% python3 -q
>>> import numpy as np
>>> import numpy.linalg as la
>>> np.set_printoptions(precision=3, suppress=True, linewidth=140, floatmode="fixed")
>>> rd = lambda a: np.round(a, 3) + 0
>>> E = np.loadtxt("dump.csv", delimiter=",")
>>> rd(E)
array([[ 0.654, -0.346, -0.577, -0.346],
       [-0.346,  0.654, -0.577, -0.346],
       [-0.577, -0.577,  0.038, -0.577],
       [-0.346, -0.346, -0.577,  0.654]])
>>> vals, vecs = la.eigh(E)
>>> rd(la.eigvalsh(E @ E))
array([1.000, 1.000, 1.000, 1.000])
>>> rd(vals)
array([-1.000,  1.000,  1.000,  1.000])
>>> rd(la.svd(E, compute_uv=False))
array([1.000, 1.000, 1.000, 1.000])
>>> (vals > 1e-8).sum(), (vals < -1e-8).sum()
(np.int64(3), np.int64(1))
>>> vals.sum(), np.trace(E)
(np.float64(2.0), np.float64(2.0))
>>> rng = np.random.default_rng(6157)
>>> lab = rng.permutation(4)
>>> lab
array([3, 0, 1, 2])
>>> Y = E[lab][:, lab]
>>> np.trace(Y)
np.float64(2.0)
>>> rd(np.sort(np.abs(la.eigvals(Y))))
array([1.000, 1.000, 1.000, 1.000])
>>> rd(la.det(Y)), rd(la.det(E[lab]))
(np.float64(-1.0), np.float64(1.0))
>>> np.allclose(Y, E)
False
>>> rd(Y)
array([[ 0.654, -0.346, -0.346, -0.577],
       [-0.346,  0.654, -0.346, -0.577],
       [-0.346, -0.346,  0.654, -0.577],
       [-0.577, -0.577, -0.577,  0.038]])
>>> rd(np.diag(Y))
array([0.654, 0.654, 0.654, 0.038])
>>> W0 = np.load("layer3.npy")
>>> W0
array([[ 2,  2,  0,  0],
       [-3, -4,  0,  0],
       [ 0,  0,  2,  2],
       [ 0,  0, -3, -4]])
>>> vals, vecs = la.eig(W0)
>>> rd(np.sort(la.eigvals(W0 @ W0)))
array([0.536, 0.536, 7.464, 7.464])
>>> rd(np.prod(vals))
np.float64(4.0)
>>> np.abs(W0).max()
np.int64(4)
>>> W0.sum(axis=0)
array([-1, -2, -1, -2])
>>> la.matrix_rank(W0)
np.int64(4)
>>> Y = W0 / np.sqrt((W0 ** 2).mean(axis=1, keepdims=True))
>>> rd(Y[2])
array([0.000, 0.000, 1.414, 1.414])
>>> W0 - W0.mean(axis=1, keepdims=True)
array([[ 1.000,  1.000, -1.000, -1.000],
       [-1.250, -2.250,  1.750,  1.750],
       [-1.000, -1.000,  1.000,  1.000],
       [ 1.750,  1.750, -1.250, -2.250]])
>>> la.matrix_rank(Y) == la.matrix_rank(W0)
np.True_
>>> data = np.load("w.npy")
>>> data
array([[ -0.433,  -5.608, -35.007,   2.239,  32.303],
       [-22.509, -28.304,  26.931,   1.135, -21.705],
       [-23.071, -26.037,  25.350,   1.998, -21.865],
       [ -1.792,  -6.972, -33.365,   2.247,  34.711],
       [ -1.082,  -3.876, -34.730,   3.711,  34.376],
       [  1.604,  -4.207, -32.257,   3.553,  33.561],
       [-23.067, -29.111,  27.184,   3.339, -23.265],
       [-20.302, -27.842,  27.248,   1.114, -21.658],
       [  0.402,  -5.008, -34.328,   1.308,  35.412],
       [-22.132, -28.640,  25.690,   2.006, -22.842]])
>>> dist = la.norm(data[:, None] - data[None], axis=-1)
>>> rd(la.norm(data, axis=1))
array([48.017, 50.054, 48.321, 48.733, 49.172, 46.901, 51.681, 48.991, 49.592, 49.958])
>>> rd(la.norm(data - data.mean(axis=0), axis=1))
array([43.727, 44.367, 42.971, 43.467, 45.144, 43.567, 45.879, 43.930, 45.574, 44.231])
>>> dist.mean(axis=1).argmax()
np.int64(6)
>>> (dist + 1e9 * np.eye(10)).round(6).argmin(axis=1)
array([4, 9, 1, 8, 0, 4, 9, 1, 4, 1])
>>> la.matrix_rank(dist ** 2)
np.int64(7)
>>> np.unravel_index(dist.round(6).argmax(), dist.shape)
(np.int64(6), np.int64(8))
>>> Xc = (data - data.mean(axis=0)) / data.std(axis=0)
>>> rd(Xc.std(axis=0))
array([1.000, 1.000, 1.000, 1.000, 1.000])
>>> np.argwhere(np.abs(Xc) > 2)
array([], shape=(0, 2), dtype=int64)
>>> coef = la.lstsq(np.delete(Xc, 4, axis=1), Xc[:, 4])[0]
>>> rd(coef)
array([ 0.158,  0.047, -0.800, -0.010])
>>> np.abs(coef).argmax()
np.int64(2)
>>> C2 = np.cov(data, rowvar=False)
>>> np.argwhere(np.triu(np.abs(np.corrcoef(data.T)) > 0.8, 1))
array([[0, 1],
       [0, 2],
       [0, 4],
       [1, 2],
       [1, 4],
       [2, 4]])
>>> rd(np.corrcoef(data.T))
array([[ 1.000,  0.993, -0.993,  0.353,  0.995],
       [ 0.993,  1.000, -0.996,  0.388,  0.996],
       [-0.993, -0.996,  1.000, -0.370, -0.999],
       [ 0.353,  0.388, -0.370,  1.000,  0.360],
       [ 0.995,  0.996, -0.999,  0.360,  1.000]])
>>> rd(la.eigvalsh(C2)[::-1])
array([2175.747,    1.766,    1.314,    0.676,    0.555])
>>> C2.shape
(5, 5)
>>> rd(np.median(data, axis=0))
array([-11.047, -16.504,  -3.453,   2.122,   5.322])
>>> rd(data.std(axis=0))
array([11.033, 11.477, 30.223,  0.925, 28.184])
>>> Y = np.c_[data[:, :3] @ np.array([[1, 0, 0], [0, 1, 0], [2, 1, 3]]), np.array([-2, 0, 3, -5, 1, -5, 0, 4, 0, 1])]
>>> rd(Y)
array([[ -70.447,  -40.615, -105.021,   -2.000],
       [  31.353,   -1.373,   80.793,    0.000],
       [  27.629,   -0.687,   76.050,    3.000],
       [ -68.522,  -40.337, -100.095,   -5.000],
       [ -70.542,  -38.606, -104.190,    1.000],
       [ -62.910,  -36.464,  -96.771,   -5.000],
       [  31.301,   -1.927,   81.552,    0.000],
       [  34.194,   -0.594,   81.744,    4.000],
       [ -68.254,  -39.336, -102.984,    0.000],
       [  29.248,   -2.950,   77.070,    1.000]])
>>> rd(la.norm(Y - data @ la.lstsq(data, Y)[0], axis=0))
array([0.000, 0.000, 0.000, 6.216])
